$ ipython --no-banner

In [1]: import numpy as np

In [2]: from numpy import linalg as LA

In [3]: np.set_printoptions(precision=3, suppress=True, linewidth=200)

In [4]: sv = 5 * 0.5 ** np.arange(3)

In [5]: Q, _ = LA.qr(np.array([[0.2, 0.8, 1.1], [-0.8, 0.2, -1.4], [0.8, 0.7, -0.8]]))

In [6]: rng = np.random.default_rng(881680)

In [7]: m1 = rng.normal(size=(12, 3)) * sv @ Q

In [8]: m1
Out[8]: 
array([[ 0.478, -1.293, -0.884],
       [-0.915, -1.033, -3.239],
       [-1.871,  0.516, -2.25 ],
       [ 1.603,  2.762,  0.557],
       [ 0.091, -0.289,  1.887],
       [ 0.731,  4.734,  2.343],
       [ 2.368,  1.519,  4.737],
       [ 2.145,  9.139,  7.441],
       [ 0.314, -0.197, -1.208],
       [-1.177,  4.359,  2.962],
       [-0.84 ,  1.003, -0.683],
       [ 0.308,  1.418,  2.533]])

In [9]: P = m1 @ LA.solve(m1.T @ m1, m1.T)

In [10]: LA.matrix_rank(np.eye(12) - P)
Out[10]: np.int64(9)

In [11]: P @ m1[:, 1]
Out[11]: array([-1.293, -1.033,  0.516,  2.762, -0.289,  4.734,  1.519,  9.139, -0.197,  4.359,  1.003,  1.418])

In [12]: A2 = np.c_[m1[:, :1] @ np.array([[0]]), np.array([-3, -6, -3, 0, -2, -1, 5, -1, 5, 3, -5, 0])]

In [13]: A2
Out[13]: 
array([[ 0., -3.],
       [ 0., -6.],
       [ 0., -3.],
       [ 0.,  0.],
       [ 0., -2.],
       [ 0., -1.],
       [ 0.,  5.],
       [ 0., -1.],
       [ 0.,  5.],
       [ 0.,  3.],
       [ 0., -5.],
       [ 0.,  0.]])

In [14]: LA.matrix_rank(np.c_[m1, A2])
Out[14]: np.int64(4)

In [15]: LA.norm(LA.qr(m1)[0].T @ A2, axis=0) ** 2 / ((A2 ** 2).sum(axis=0) + 1e-12)
Out[15]: array([0.   , 0.266])

In [16]: G = np.cov(m1, rowvar=False)

In [17]: np.argsort(-m1.std(axis=0).round(6), kind="stable")
Out[17]: array([2, 1, 0])

In [18]: np.argwhere(np.triu(np.abs(np.corrcoef(m1.T)) > 0.8, 1))
Out[18]: array([], shape=(0, 2), dtype=int64)

In [19]: np.median(m1, axis=0)
Out[19]: array([0.311, 1.211, 1.222])

In [20]: x = np.array([3, 3, 2])

In [21]: target = m1 @ x

In [22]: LA.lstsq(m1, target)[0]
Out[22]: array([3., 3., 2.])

In [23]: target = target + 0.1 * rng.normal(size=12)

In [24]: target
Out[24]: array([ -4.26 , -12.479,  -8.409,  14.141,   3.287,  21.154,  21.074,  48.596,  -2.031,  15.418,  -1.019,  10.198])

In [25]: beta, *_ = LA.lstsq(m1, target)

In [26]: round(LA.norm(target - m1 @ beta), 3)
Out[26]: np.float64(0.321)

In [27]: np.round(m1.T @ (target - m1 @ beta), 3) + 0
Out[27]: array([0., 0., 0.])

In [28]: D = LA.norm(m1[:, None] - m1[None], axis=-1)

In [29]: (D + 1e9 * np.eye(12)).round(6).argmin(axis=1)
Out[29]: array([ 8,  2, 10, 11, 11,  9, 11,  5,  0,  5,  8,  4])

In [30]: E = np.load("test1.npy")

In [31]: E
Out[31]: 
array([[2, 0, 2],
       [0, 2, 0],
       [2, 0, 2]])

In [32]: idx = rng.permutation(3)

In [33]: idx
Out[33]: array([2, 0, 1])

In [34]: A2 = E[idx][:, idx]

In [35]: round(LA.det(A2), 3), np.round(LA.det(E[idx]), 3)
Out[35]: (np.float64(0.0), np.float64(0.0))

In [36]: np.allclose(A2, E)
Out[36]: False

In [37]: A2 = E + rng.integers(-2, 3, (3, 2)) @ rng.integers(-2, 3, (2, 3))

In [38]: A2
Out[38]: 
array([[ 5, -5, -2],
       [-3,  7,  4],
       [-4,  2,  6]])

In [39]: np.round(LA.svd(A2 - E, compute_uv=False), 3) + 0
Out[39]: array([12.   ,  3.464,  0.   ])

In [40]: LA.matrix_rank(A2 - E, tol=1e-8)
Out[40]: np.int64(2)

In [41]: np.abs(np.diag(LA.qr(E)[1])) > 1e-9
Out[41]: array([ True,  True, False])

In [42]: np.allclose(E[:-1].T @ LA.lstsq(E[:-1].T, E[-1])[0], E[-1])
Out[42]: True

In [43]: round(np.trace(LA.pinv(E) @ E), 3)
Out[43]: np.float64(2.0)

In [44]: idx = rng.permutation(3)

In [45]: A2 = m1[:, idx] * rng.choice([-1, 1], 3)

In [46]: A2
Out[46]: 
array([[-0.884, -1.293, -0.478],
       [-3.239, -1.033,  0.915],
       [-2.25 ,  0.516,  1.871],
       [ 0.557,  2.762, -1.603],
       [ 1.887, -0.289, -0.091],
       [ 2.343,  4.734, -0.731],
       [ 4.737,  1.519, -2.368],
       [ 7.441,  9.139, -2.145],
       [-1.208, -0.197, -0.314],
       [ 2.962,  4.359,  1.177],
       [-0.683,  1.003,  0.84 ],
       [ 2.533,  1.418, -0.308]])

In [47]: Uu, _, Vt = LA.svd(m1.T @ A2)

In [48]: idx
Out[48]: array([2, 1, 0])

In [49]: feats = np.array([[3, 2, 2, 1], [0, 3, 3, 1], [0, 0, 3, 0], [0, 0, 0, 1]])

In [50]: A2 = np.array([[-1, 1, -1], [1, -1, 2], [2, 2, -1], [2, -1, -1]])

In [51]: np.einsum("ik,kj->ji", feats, A2)
Out[51]: 
array([[ 5, 11,  6,  2],
       [ 4,  2,  6, -1],
       [-2,  2, -3, -1]])

In [52]: np.einsum("ij->j", feats)
Out[52]: array([3, 5, 8, 3])

In [53]: A2 @ feats
---------------------------------------------------------------------------
ValueError                                Traceback (most recent call last)
Cell In[53], line 1
----> 1 A2 @ feats

ValueError: matmul: Input operand 1 has a mismatch in its core dimension 0, with gufunc signature (n?,k),(k,m?)->(n?,m?) (size 4 is different from 3)

In [54]: np.einsum("ij,ij->i", feats, feats)
Out[54]: array([18, 19,  9,  1])

In [55]: LA.matrix_rank(np.vstack([feats, A2.T]))
Out[55]: np.int64(4)

In [56]: np.vstack([feats, A2.T]).shape
Out[56]: (7, 4)

In [57]: m1.shape
Out[57]: (12, 3)

In [58]: m1.sum(axis=0)
Out[58]: array([ 3.236, 22.639, 14.198])

In [59]: m1[:, 3]
---------------------------------------------------------------------------
IndexError                                Traceback (most recent call last)
Cell In[59], line 1
----> 1 m1[:, 3]

IndexError: index 3 is out of bounds for axis 1 with size 3

In [60]: m1.mean(axis=0)
Out[60]: array([0.27 , 1.887, 1.183])

In [61]: np.round(LA.norm(m1), 3)
Out[61]: np.float64(16.787)

In [62]: W0 = np.abs(np.array([[1, -1, -1, 2, 2],
    ...:     [1, 0, 0, -1, 0],
    ...:     [-1, 1, 2, 2, -1],
    ...:     [2, 1, 2, 2, 1],
    ...:     [-1, 2, 0, 1, 1]])) + np.eye(5)

In [63]: W0 = W0 / W0.sum(axis=1, keepdims=True)

In [64]: W0
Out[64]: 
array([[0.25 , 0.125, 0.125, 0.25 , 0.25 ],
       [0.333, 0.333, 0.   , 0.333, 0.   ],
       [0.125, 0.125, 0.375, 0.25 , 0.125],
       [0.222, 0.111, 0.222, 0.333, 0.111],
       [0.167, 0.333, 0.   , 0.167, 0.333]])

In [65]: np.sort(np.abs(LA.eigvals(W0)))
Out[65]: array([0.035, 0.232, 0.232, 0.304, 1.   ])

In [66]: round(float(np.abs(LA.eigvals(W0)).max()), 3)
Out[66]: 1.0

In [67]: round(LA.det(W0), 3)
Out[67]: np.float64(0.001)

In [68]: (W0 - W0.T) / 2
Out[68]: 
array([[ 0.   , -0.104,  0.   ,  0.014,  0.042],
       [ 0.104,  0.   , -0.062,  0.111, -0.167],
       [ 0.   ,  0.062,  0.   ,  0.014,  0.062],
       [-0.014, -0.111, -0.014,  0.   , -0.028],
       [-0.042,  0.167, -0.062,  0.028,  0.   ]])

In [69]: np.allclose(W0, W0.T)
Out[69]: False
